% python3 -q
>>> import numpy as np
>>> np.set_printoptions(suppress=True, linewidth=100)
>>> J = np.array([[4, 4, 2, 2, 3, 0, 2],
...     [4, 4, 2, 2, 3, 0, 2],
...     [2, 2, 0, 0, 1, -2, 0],
...     [3, 3, 1, 1, 2, -1, 1],
...     [3, 3, 1, 1, 2, -1, 1]])
>>> rng = np.random.default_rng(7580)
>>> Y = J + rng.integers(-2, 3, (5, 2)) @ rng.integers(-2, 3, (2, 7))
>>> print(Y)
[[ 5  5  0  1  1  1  4]
 [-1 -1  4  7  1  1  4]
 [ 4  4 -4 -2 -3  0  4]
 [-2 -2  3  6  0  0  3]
 [ 6  6 -1 -2  2 -1  1]]
>>> print(Y - J)
[[ 1  1 -2 -1 -2  1  2]
 [-5 -5  2  5 -2  1  2]
 [ 2  2 -4 -2 -4  2  4]
 [-5 -5  2  5 -2  1  2]
 [ 3  3 -2 -3  0  0  0]]
>>> print(np.abs(Y - J).sum(axis=1))
[10 22 20 22 11]
>>> print(np.linalg.matrix_rank(Y - J, tol=1e-8))
2
>>> print(np.round(np.linalg.svd(Y, compute_uv=False), 1) + 0)
[14.7 11.4  5.2  1.3  0. ]
>>> print(np.linalg.matrix_rank(Y))
4
>>> print(np.diff(Y, axis=0))
[[-6 -6  4  6  0  0  0]
 [ 5  5 -8 -9 -4 -1  0]
 [-6 -6  7  8  3  0 -1]
 [ 8  8 -4 -8  2 -1 -2]]
>>> print(np.abs(Y).max())
7
>>> print(Y.mean(axis=0))
[2.4 2.4 0.4 2.  0.2 0.2 3.2]
>>> print(Y.sum(axis=1))
[17 15  3  8 11]
>>> print(np.round(np.linalg.norm(Y), 1))
19.4
>>> print(Y.sum(axis=0))
[12 12  2 10  1  1 16]
>>> print(np.unravel_index(np.abs(Y).argmax(), Y.shape))
(np.int64(1), np.int64(3))
>>> feats = np.load("w.npy")
>>> print(feats)
[[1 0 2]
 [0 0 0]
 [0 0 0]]
>>> print(np.count_nonzero(feats))
2
>>> print(np.round(np.linalg.svd(feats, compute_uv=False), 1))
[2.2 0.  0. ]
>>> print(round(np.linalg.norm(feats), 1))
2.2
>>> print(feats.sum(axis=0))
[1 0 2]
>>> print(np.diff(feats, axis=0))
[[-1  0 -2]
 [ 0  0  0]]
>>> print(np.linalg.matrix_rank(feats))
1
>>> print(feats - feats[0])
[[ 0  0  0]
 [-1  0 -2]
 [-1  0 -2]]
>>> print(feats.sum(axis=1))
[3 0 0]
>>> print(np.unravel_index(np.abs(feats).argmax(), feats.shape))
(np.int64(0), np.int64(2))
>>> print(np.round(np.linalg.norm(feats, 2) / np.linalg.norm(feats), 1))
1.0
>>> print([round(float(x), 1) for x in np.linalg.svd(feats, compute_uv=False)[:3]])
[2.2, 0.0, 0.0]
>>> print(np.linalg.matrix_rank(feats, rtol=0.1))
1
>>> print(np.round(np.linalg.norm(J[2], 1), 1), np.round(np.linalg.norm(J[2], np.inf), 1))
7.0 2.0
>>> print(round(float(np.linalg.norm(J, 1)), 1), round(float(np.linalg.norm(J, np.inf)), 1))
16.0 17.0
>>> print(np.round(np.linalg.norm(J, axis=0), 1))
[7.3 7.3 3.2 3.2 5.2 2.4 3.2]
>>> print(J[2] @ J[1])
19
>>> Uu, sig, vt = np.linalg.svd(feats)
>>> print(np.argmax(sig[:-1] / (sig[1:] + 1e-6)) + 1)
1
>>> Y = Uu[:, :1] @ np.diag(sig[:1]) @ vt[:1]
>>> print(round(float(np.linalg.norm(feats - Y) / np.linalg.norm(feats)), 1))
0.0
>>> print(np.linalg.matrix_rank(Y))
1
>>> print(round(np.linalg.eigvals(feats).sum().real, 1))
1.0
>>> print(np.round(np.linalg.eigvals(feats), 1))
[1. 0. 0.]
>>> print(round(float(np.linalg.det(feats[::-1])), 1))
0.0
>>> W0 = np.array([[0, 0, -1, 0, 0, 3],
...     [-1, -1, 0, 3, 3, 0],
...     [-2, 0, -1, 6, 0, 3],
...     [0, 0, 3, 0, 0, 3],
...     [3, 3, 0, 3, 3, 0],
...     [6, 0, 3, 6, 0, 3]])
>>> Uu, sig, vt = np.linalg.svd(J)
>>> evecs = vt[:(sig > 1e-8).sum()]
>>> x0 = J[3] + 4 * J[0] + rng.integers(2) * np.eye(7)[2]
>>> print(x0)
[19. 19. 10.  9. 14. -1.  9.]
>>> print(np.round(np.linalg.norm(x0 - evecs.T @ evecs @ x0), 1))
0.9
>>> Y = W0 / np.linalg.norm(W0, axis=1, keepdims=True)
>>> cov = Y @ Y.T
>>> print(cov[4].round(1))
[0.  0.4 0.3 0.  1.  0.6]
>>> print(np.argwhere(np.triu(np.abs(cov) > 0.95, 1)))
[]
>>> print(cov.round(1))
[[1.  0.  0.4 0.4 0.  0.2]
 [0.  1.  0.6 0.  0.4 0.3]
 [0.4 0.6 1.  0.2 0.3 0.4]
 [0.4 0.  0.2 1.  0.  0.4]
 [0.  0.4 0.3 0.  1.  0.6]
 [0.2 0.3 0.4 0.4 0.6 1. ]]
>>> print(np.degrees(np.arccos(np.clip(cov[4, 3], -1, 1))))
90.0
>>> print(np.trace(W0))
4
>>> print(np.allclose(W0 @ W0.T, W0.T @ W0))
False
>>> W0.inv()
Traceback (most recent call last):
  File "<python-input-58>", line 1, in <module>
    W0.inv()
    ^^^^^^
AttributeError: 'numpy.ndarray' object has no attribute 'inv'
>>> E = np.loadtxt("a.csv", delimiter=",")
>>> print(E)
[[ 0.1 -0.8  1.6]
 [-1.1  0.1 -1.3]
 [ 0.1  1.2 -1.6]
 [ 0.   0.7 -1.3]
 [-0.8 -0.2 -0.6]
 [-0.1  0.6 -0.1]
 [ 0.2 -0.9  1.9]]
>>> idx = rng.permutation(3)
>>> Y = E[:, idx] * rng.choice([-1, 1], 3)
>>> print(Y)
[[-1.6  0.1 -0.8]
 [ 1.3 -1.1  0.1]
 [ 1.6  0.1  1.2]
 [ 1.3  0.   0.7]
 [ 0.6 -0.8 -0.2]
 [ 0.1 -0.1  0.6]
 [-1.9  0.2 -0.9]]
>>> Uu, _, vt = np.linalg.svd(E.T @ Y)
>>> print(idx)
[2 0 1]
>>> F = np.array([[2.3, 5.0, 3.0, 2.0, 2.0],
...     [0.0, 3.3, 0.0, 2.0, 5.0],
...     [4.0, 4.0, 2.3, 1.0, 0.0],
...     [1.0, 3.0, 0.0, 1.3, 3.0],
...     [2.0, 5.0, 3.0, 2.0, 2.3]])
>>> print(F)
[[2.3 5.  3.  2.  2. ]
 [0.  3.3 0.  2.  5. ]
 [4.  4.  2.3 1.  0. ]
 [1.  3.  0.  1.3 3. ]
 [2.  5.  3.  2.  2.3]]
>>> Y = np.linalg.invert(F)
Traceback (most recent call last):
  File "<python-input-68>", line 1, in <module>
    Y = np.linalg.invert(F)
        ^^^^^^^^^^^^^^^^
AttributeError: module 'numpy.linalg' has no attribute 'invert'
>>> Y = np.linalg.inv(F)
>>> print(np.round(F @ Y, 1) + 0)
[[1. 0. 0. 0. 0.]
 [0. 1. 0. 0. 0.]
 [0. 0. 1. 0. 0.]
 [0. 0. 0. 1. 0.]
 [0. 0. 0. 0. 1.]]
>>> print(np.allclose(Y, F.T))
False
>>> print(np.round(np.linalg.det(F) * Y, 1))
[[ -0.6   1.6   1.5  -1.9  -0.5]
 [ -1.1  -2.7  -1.3   3.7   2.2]
 [ -4.7   1.4   1.1  -2.5   4.4]
 [ 17.8   1.3  -1.6  -1.3 -16.5]
 [ -6.4   1.6   1.5  -1.9   5.2]]
>>> print(round(np.linalg.cond(F), 1))
197.2
